% python3 -q
>>> import numpy as np
>>> np.set_printoptions(precision=2, suppress=True, linewidth=140)
>>> def tidy(a):
...     return np.round(a, 2) + 0
... 
>>> W0 = np.array([[5.0, 4.0, 0.0, 4.0],
...     [4.0, 5.0, 0.0, 4.0],
...     [0.0, 0.0, 5.0, 0.0],
...     [4.0, 4.0, 0.0, 5.0]])
>>> W0
array([[5., 4., 0., 4.],
       [4., 5., 0., 4.],
       [0., 0., 5., 0.],
       [4., 4., 0., 5.]])
>>> w, vecs = np.linalg.eigh(W0)
>>> x0 = np.array([-2, 2, -2, -1])
>>> tidy(vecs * np.maximum(w, 0) @ vecs.T)
array([[5., 4., 0., 4.],
       [4., 5., 0., 4.],
       [0., 0., 5., 0.],
       [4., 4., 0., 5.]])
>>> tidy(vecs * np.abs(w) @ vecs.T)
array([[5., 4., 0., 4.],
       [4., 5., 0., 4.],
       [0., 0., 5., 0.],
       [4., 4., 0., 5.]])
>>> x0 = np.ones(4)
>>> for _ in range(7):
...     x0 = W0 @ x0
...     x0 /= np.linalg.norm(x0)
...     print(round(x0 @ W0 @ x0, 2))
... 
12.62
12.94
12.99
13.0
13.0
13.0
13.0
>>> tidy(np.linalg.eigvalsh(W0)[-1])
np.float64(13.0)
>>> K = np.load("case15.npy")
>>> K
array([[ 0,  0,  2,  1,  2,  2,  1],
       [ 0,  0, -1,  1,  2, -1, -1],
       [ 0,  0,  0,  1,  1,  1, -1],
       [ 0,  0,  0,  0,  2, -1, -1],
       [ 0,  0,  0,  0,  0,  0,  2],
       [ 0,  0,  0,  0,  0,  0,  1],
       [ 0,  0,  0,  0,  0,  0,  0]])
>>> tidy(np.linalg.norm(K, 2) / np.linalg.norm(K))
np.float64(0.67)
>>> try:
...     np.linalg.inv(K)
... except np.linalg.LinAlgError as e:
...     print("failed:", e)
... 
failed: Singular matrix
>>> np.linalg.matrix_rank(K - K[0, 0] * np.eye(7))
np.int64(5)
>>> np.prod(np.diag(K)), tidy(np.linalg.det(K))
(np.int64(0), np.float64(0.0))
>>> [int(np.linalg.matrix_rank(np.linalg.matrix_power(K, p))) for p in range(1, 8)]
[5, 3, 2, 1, 0, 0, 0]
>>> K @ K
array([[ 0,  0,  0,  2,  4,  1,  3],
       [ 0,  0,  0, -1,  1, -2,  3],
       [ 0,  0,  0,  0,  2, -1,  2],
       [ 0,  0,  0,  0,  0,  0,  3],
       [ 0,  0,  0,  0,  0,  0,  0],
       [ 0,  0,  0,  0,  0,  0,  0],
       [ 0,  0,  0,  0,  0,  0,  0]])
>>> tidy(np.sort(np.linalg.eigvals(K)))
array([0., 0., 0., 0., 0., 0., 0.])
>>> C2 = K.T @ K
>>> (K @ K.T).shape
(7, 7)
>>> tidy(np.linalg.svd(K, compute_uv=False) ** 2)
array([16.69, 14.47,  4.34,  1.47,  0.03,  0.  ,  0.  ])
>>> U, sv, VT = np.linalg.svd(K)
>>> vecs = VT[:(sv > 1e-8).sum()]
>>> rng = np.random.default_rng(82351)
>>> x0 = K[6] + -2 * K[4] + rng.integers(2) * np.eye(7)[5]
>>> x0
array([ 0.,  0.,  0.,  0.,  0.,  1., -4.])
>>> tidy(np.linalg.norm(x0 - vecs.T @ vecs @ x0))
np.float64(0.0)
>>> E = np.load("sample13.npy")
>>> E
array([[-8,  8,  2,  2, -3],
       [ 8, -8,  8,  2,  2],
       [ 2,  8, -8,  8,  2],
       [ 2,  2,  8, -8,  8],
       [-3,  2,  2,  8, -8]])
>>> f = np.array([3, -3, -3, -3, 1])
>>> other = E + np.outer(f, np.eye(5)[4])
>>> np.linalg.matrix_rank(other - E)
np.int64(1)
>>> other
array([[-8.,  8.,  2.,  2.,  0.],
       [ 8., -8.,  8.,  2., -1.],
       [ 2.,  8., -8.,  8., -1.],
       [ 2.,  2.,  8., -8.,  5.],
       [-3.,  2.,  2.,  8., -7.]])
>>> np.linalg.matrix_rank(np.linalg.inv(other) - np.linalg.inv(E), tol=1e-8)
np.int64(1)
>>> tidy(np.linalg.eigvals(E).sum().real)
np.float64(-40.0)
>>> tidy(np.poly(E))
array([     1.,     40.,    355.,  -2528., -35996., -33152.])
>>> np.linalg.norm(E, axis=1).argmax()
np.int64(1)
>>> tidy(np.linalg.norm(E, 1)), tidy(np.linalg.norm(E, np.inf))
(np.float64(28.0), np.float64(28.0))
>>> tidy(np.linalg.norm(E) ** 2 / np.linalg.norm(E, 2) ** 2)
np.float64(1.94)
>>> tidy(np.linalg.norm(E, "nuc"))
np.float64(57.75)
>>> O, vecs = np.linalg.qr(E[:, :4])[0], np.linalg.qr(E[:, 4:])[0]
>>> sv = np.linalg.svd(O.T @ vecs, compute_uv=False)
>>> tidy(np.degrees(np.arccos(sv.clip(0, 1))))
array([8.07])
>>> w, vecs = np.linalg.eigh(E)
>>> x0 = np.array([0, -5, -8, 2, -3])
>>> x0 @ E @ x0
np.int64(-412)
>>> (np.sign(vecs[:, -1].round(6)) == np.sign(vecs[0, -1].round(6))).astype(int)
array([1, 1, 1, 1, 1])
>>> tidy(x0 @ E @ x0 / (x0 @ x0)), tidy(w[0]), tidy(w[-1])
(np.float64(-4.04), np.float64(-21.43), np.float64(8.88))
>>> tidy(vecs * np.maximum(w, 0) @ vecs.T)
array([[0.85, 1.38, 1.51, 1.38, 0.85],
       [1.38, 2.25, 2.46, 2.25, 1.38],
       [1.51, 2.46, 2.69, 2.46, 1.51],
       [1.38, 2.25, 2.46, 2.25, 1.38],
       [0.85, 1.38, 1.51, 1.38, 0.85]])
>>> tidy(np.linalg.eigvalsh(E[1:, 1:]))
array([-19.71, -13.44,  -6.29,   7.44])
>>> other = np.array([[1, 1], [1, -1]])
>>> arr = np.kron(other, np.kron(other, other))[rng.permutation(8)][:4]
>>> arr
array([[ 1,  1,  1,  1,  1,  1,  1,  1],
       [ 1, -1, -1,  1, -1,  1,  1, -1],
       [ 1, -1,  1, -1, -1,  1, -1,  1],
       [ 1, -1, -1,  1,  1, -1, -1,  1]])
>>> w, vecs = np.linalg.eig(W0)
>>> tidy(W0 @ vecs[:, 0] - w[0] * vecs[:, 0])
array([0., 0., 0., 0.])
>>> tidy(np.sort(np.linalg.eigvals(W0 @ W0)))
array([  1.,   1.,  25., 169.])
>>> tidy(np.sort(np.linalg.eigvals(np.linalg.inv(W0))))
array([0.08, 0.2 , 1.  , 1.  ])
>>> C2 = arr.T @ arr
>>> C2
array([[ 4, -2,  0,  2,  0,  2,  0,  2],
       [-2,  4,  2,  0,  2,  0,  2,  0],
       [ 0,  2,  4, -2,  0,  2,  0,  2],
       [ 2,  0, -2,  4,  2,  0,  2,  0],
       [ 0,  2,  0,  2,  4, -2,  0,  2],
       [ 2,  0,  2,  0, -2,  4,  2,  0],
       [ 0,  2,  0,  2,  0,  2,  4, -2],
       [ 2,  0,  2,  0,  2,  0, -2,  4]])
>>> np.trace(C2), (arr ** 2).sum()
(np.int64(32), np.int64(32))
>>> tidy(np.linalg.eigvalsh(C2)[::-1])
array([8., 8., 8., 8., 0., 0., 0., 0.])
>>> np.linalg.matrix_rank(C2)
np.int64(4)
>>> np.allclose(C2, C2.T)
True
>>> tidy(np.linalg.norm(arr) ** 2 / np.linalg.norm(arr, 2) ** 2)
np.float64(4.0)
>>> tidy(np.linalg.norm(arr, axis=0))
array([2., 2., 2., 2., 2., 2., 2., 2.])
>>> tidy(np.linalg.norm(arr, 1)), tidy(np.linalg.norm(arr, np.inf))
(np.float64(4.0), np.float64(8.0))
>>> np.linalg.norm(arr, axis=1).argmax()
np.int64(0)
>>> arr[3] @ arr[1]
np.int64(0)
>>> tidy(np.linalg.norm(arr, 2))
np.float64(2.83)
>>> tidy(np.linalg.norm(arr, axis=1))
array([2.83, 2.83, 2.83, 2.83])
>>> tidy(np.linalg.norm(arr, "nuc"))
np.float64(11.31)
>>> U, sv, VT = np.linalg.svd(arr, full_matrices=False)
>>> tidy(U.T @ U)
array([[1., 0., 0., 0.],
       [0., 1., 0., 0.],
       [0., 0., 1., 0.],
       [0., 0., 0., 1.]])
>>> tidy(sv)
array([2.83, 2.83, 2.83, 2.83])
>>> (sv > 1e-8).sum()
np.int64(4)
>>> tidy(U.T @ arr @ VT.T)
array([[2.83, 0.  , 0.  , 0.  ],
       [0.  , 2.83, 0.  , 0.  ],
       [0.  , 0.  , 2.83, 0.  ],
       [0.  , 0.  , 0.  , 2.83]])
>>> tidy(VT @ VT.T)
array([[1., 0., 0., 0.],
       [0., 1., 0., 0.],
       [0., 0., 1., 0.],
       [0., 0., 0., 1.]])
>>> tidy(np.sqrt((sv ** 2).sum())), tidy(np.linalg.norm(arr))
(np.float64(5.66), np.float64(5.66))
>>> theta = np.radians(166)
>>> Rm = np.eye(8)
>>> Rm[4, 4] = Rm[1, 1] = np.cos(theta)
>>> Rm[4, 1], Rm[1, 4] = -np.sin(theta), np.sin(theta)
>>> tidy(Rm)
array([[ 1.  ,  0.  ,  0.  ,  0.  ,  0.  ,  0.  ,  0.  ,  0.  ],
       [ 0.  , -0.97,  0.  ,  0.  ,  0.24,  0.  ,  0.  ,  0.  ],
       [ 0.  ,  0.  ,  1.  ,  0.  ,  0.  ,  0.  ,  0.  ,  0.  ],
       [ 0.  ,  0.  ,  0.  ,  1.  ,  0.  ,  0.  ,  0.  ,  0.  ],
       [ 0.  , -0.24,  0.  ,  0.  , -0.97,  0.  ,  0.  ,  0.  ],
       [ 0.  ,  0.  ,  0.  ,  0.  ,  0.  ,  1.  ,  0.  ,  0.  ],
       [ 0.  ,  0.  ,  0.  ,  0.  ,  0.  ,  0.  ,  1.  ,  0.  ],
       [ 0.  ,  0.  ,  0.  ,  0.  ,  0.  ,  0.  ,  0.  ,  1.  ]])
>>> other = arr @ Rm.T
>>> np.allclose(arr @ arr.T, other @ other.T)
True
>>> tidy(np.abs(other - arr).max(axis=0))
array([0.  , 2.21, 0.  , 0.  , 2.21, 0.  , 0.  , 0.  ])
>>> np.allclose(np.linalg.norm(arr, axis=1), np.linalg.norm(other, axis=1))
True
>>> tidy(np.linalg.det(Rm)), tidy(np.trace(Rm))
(np.float64(1.0), np.float64(4.06))
>>> tidy(np.linalg.svd(arr, compute_uv=False)), tidy(np.linalg.svd(other, compute_uv=False))
(array([2.83, 2.83, 2.83, 2.83]), array([2.83, 2.83, 2.83, 2.83]))
>>> tidy(other)
array([[ 1.  , -0.73,  1.  ,  1.  , -1.21,  1.  ,  1.  ,  1.  ],
       [ 1.  ,  0.73, -1.  ,  1.  ,  1.21,  1.  ,  1.  , -1.  ],
       [ 1.  ,  0.73,  1.  , -1.  ,  1.21,  1.  , -1.  ,  1.  ],
       [ 1.  ,  1.21, -1.  ,  1.  , -0.73, -1.  , -1.  ,  1.  ]])
>>> f = np.array([-1, -1, 4, -1, 0])
>>> J = np.outer(rng.normal(size=20), f) + 0.02 * rng.normal(size=(20, 5))
>>> tidy(J)
array([[ 0.49,  0.49, -1.98,  0.43,  0.  ],
       [-0.6 , -0.66,  2.56, -0.64,  0.  ],
       [ 0.57,  0.6 , -2.42,  0.63, -0.02],
       [-1.26, -1.29,  5.06, -1.32,  0.  ],
       [ 0.84,  0.81, -3.36,  0.83,  0.  ],
       [-0.48, -0.52,  2.14, -0.52,  0.  ],
       [ 0.17,  0.17, -0.64,  0.17, -0.01],
       [ 0.65,  0.63, -2.53,  0.64, -0.05],
       [ 0.16,  0.13, -0.55,  0.12,  0.  ],
       [-2.36, -2.36,  9.49, -2.37,  0.02],
       [-0.9 , -0.96,  3.76, -0.95,  0.03],
       [ 0.22,  0.23, -0.9 ,  0.22,  0.02],
       [ 0.9 ,  0.93, -3.72,  0.92,  0.03],
       [ 0.52,  0.56, -2.2 ,  0.53,  0.02],
       [ 0.94,  0.94, -3.72,  0.93, -0.02],
       [-1.24, -1.22,  4.96, -1.25,  0.  ],
       [-0.36, -0.4 ,  1.45, -0.36,  0.02],
       [ 2.15,  2.1 , -8.48,  2.12,  0.01],
       [-1.87, -1.89,  7.4 , -1.86, -0.01],
       [-0.02, -0.05,  0.19, -0.06, -0.01]])
>>> t3 = np.stack([J, 3 * J, J[::-1]])
>>> np.linalg.matrix_rank(t3)
array([5, 5, 5])
>>> tidy(np.linalg.norm(t3, axis=(1, 2)))
array([20.56, 61.67, 20.56])
>>> U, sv, VT = np.linalg.svd(J)
>>> np.argmax(sv[:-1] / (sv[1:] + 1e-6)) + 1
np.int64(1)
>>> other = U[:, :1] @ np.diag(sv[:1]) @ VT[:1]
>>> np.linalg.matrix_rank(J, rtol=0.05)
np.int64(1)
>>> tidy(np.linalg.norm(J - other, 2)), tidy(sv[1])
(np.float64(0.11), np.float64(0.11))
>>> tidy(np.linalg.norm(J - other) / np.linalg.norm(J))
np.float64(0.01)
>>> z = J[:, 4] > np.median(J[:, 4])
>>> f = J[z].mean(axis=0) - J[~z].mean(axis=0)
>>> (((J - J.mean(axis=0)) @ f > 0) == z).mean()
np.float64(0.6)
>>> A = np.loadtxt("block5.csv", delimiter=",")
>>> tidy(A)
array([[ 0.5 , -0.3 , -0.35, -1.05],
       [-0.9 ,  0.54,  0.63,  1.89],
       [-0.8 ,  0.48,  0.56,  1.68],
       [ 0.  ,  0.  ,  0.  ,  0.  ]])
>>> # rows and columns are dependent
>>> rk = np.linalg.matrix_rank(A)
>>> rk
np.int64(1)
>>> N = np.linalg.svd(A)[2][rk:].T
>>> [int(np.linalg.matrix_rank(np.delete(A, i, axis=0))) for i in range(4)]
[1, 1, 1, 1]
>>> np.allclose(A @ N, 0)
True
>>> tidy(N @ N.T)
array([[ 0.84,  0.1 ,  0.11,  0.34],
       [ 0.1 ,  0.94, -0.07, -0.2 ],
       [ 0.11, -0.07,  0.92, -0.23],
       [ 0.34, -0.2 , -0.23,  0.3 ]])
>>> [int(np.linalg.matrix_rank(A[:, :j + 1])) for j in range(4)]
[1, 1, 1, 1]
>>> m1 = np.load("data.npy")
>>> tidy(m1)
array([[ 0.12,  0.18, -0.27],
       [ 0.18,  0.27, -0.41],
       [-0.27, -0.41,  0.61]])
>>> tidy(np.linalg.norm(m1, 2) / np.linalg.norm(m1))
np.float64(1.0)
>>> np.linalg.cond(m1) > 100
np.True_
>>> O, _ = np.linalg.qr(np.array([[1.3, 0.5],
...     [0.4, -1.7],
...     [-0.8, 0.9],
...     [0.6, 0.1],
...     [0.2, 0.1],
...     [2.5, 1.6],
...     [-0.3, 0.4],
...     [-0.6, 0.4],
...     [1.0, -1.8]]))
>>> X = O @ O.T
>>> tidy(X)
array([[ 0.17, -0.01, -0.06,  0.07,  0.03,  0.35, -0.02, -0.06,  0.05],
       [-0.01,  0.32, -0.2 ,  0.02, -0.01, -0.14, -0.09, -0.1 ,  0.37],
       [-0.06, -0.2 ,  0.16, -0.04, -0.01, -0.06,  0.07,  0.09, -0.27],
       [ 0.07,  0.02, -0.04,  0.03,  0.01,  0.15, -0.02, -0.03,  0.05],
       [ 0.03, -0.01, -0.01,  0.01,  0.  ,  0.06,  0.  , -0.01,  0.  ],
       [ 0.35, -0.14, -0.06,  0.15,  0.06,  0.77, -0.01, -0.08, -0.02],
       [-0.02, -0.09,  0.07, -0.02,  0.  , -0.01,  0.03,  0.04, -0.11],
       [-0.06, -0.1 ,  0.09, -0.03, -0.01, -0.08,  0.04,  0.06, -0.15],
       [ 0.05,  0.37, -0.27,  0.05,  0.  , -0.02, -0.11, -0.15,  0.46]])
>>> # equal to its transpose
>>> t3 = np.stack([X, 2 * X, X[::-1]])
>>> (t3 @ X.T).shape
(3, 9, 9)
>>> tidy(np.linalg.norm(t3, axis=(1, 2)))
array([1.41, 2.83, 1.41])
>>> tidy(np.linalg.det(t3))
array([0., 0., 0.])
>>> tidy(np.trace(np.linalg.pinv(X) @ X))
np.float64(2.0)
>>> np.allclose(X[:-1].T @ np.linalg.lstsq(X[:-1].T, X[-1])[0], X[-1])
True
>>> np.linalg.lstsq(X[:-1].T, X[-1])[2]
np.int32(2)
>>> tidy(X @ np.linalg.pinv(X) @ X)
array([[ 0.17, -0.01, -0.06,  0.07,  0.03,  0.35, -0.02, -0.06,  0.05],
       [-0.01,  0.32, -0.2 ,  0.02, -0.01, -0.14, -0.09, -0.1 ,  0.37],
       [-0.06, -0.2 ,  0.16, -0.04, -0.01, -0.06,  0.07,  0.09, -0.27],
       [ 0.07,  0.02, -0.04,  0.03,  0.01,  0.15, -0.02, -0.03,  0.05],
       [ 0.03, -0.01, -0.01,  0.01,  0.  ,  0.06,  0.  , -0.01,  0.  ],
       [ 0.35, -0.14, -0.06,  0.15,  0.06,  0.77, -0.01, -0.08, -0.02],
       [-0.02, -0.09,  0.07, -0.02,  0.  , -0.01,  0.03,  0.04, -0.11],
       [-0.06, -0.1 ,  0.09, -0.03, -0.01, -0.08,  0.04,  0.06, -0.15],
       [ 0.05,  0.37, -0.27,  0.05,  0.  , -0.02, -0.11, -0.15,  0.46]])
>>> np.abs(np.diag(np.linalg.qr(X)[1])) > 1e-9
array([ True,  True, False, False, False, False, False, False, False])
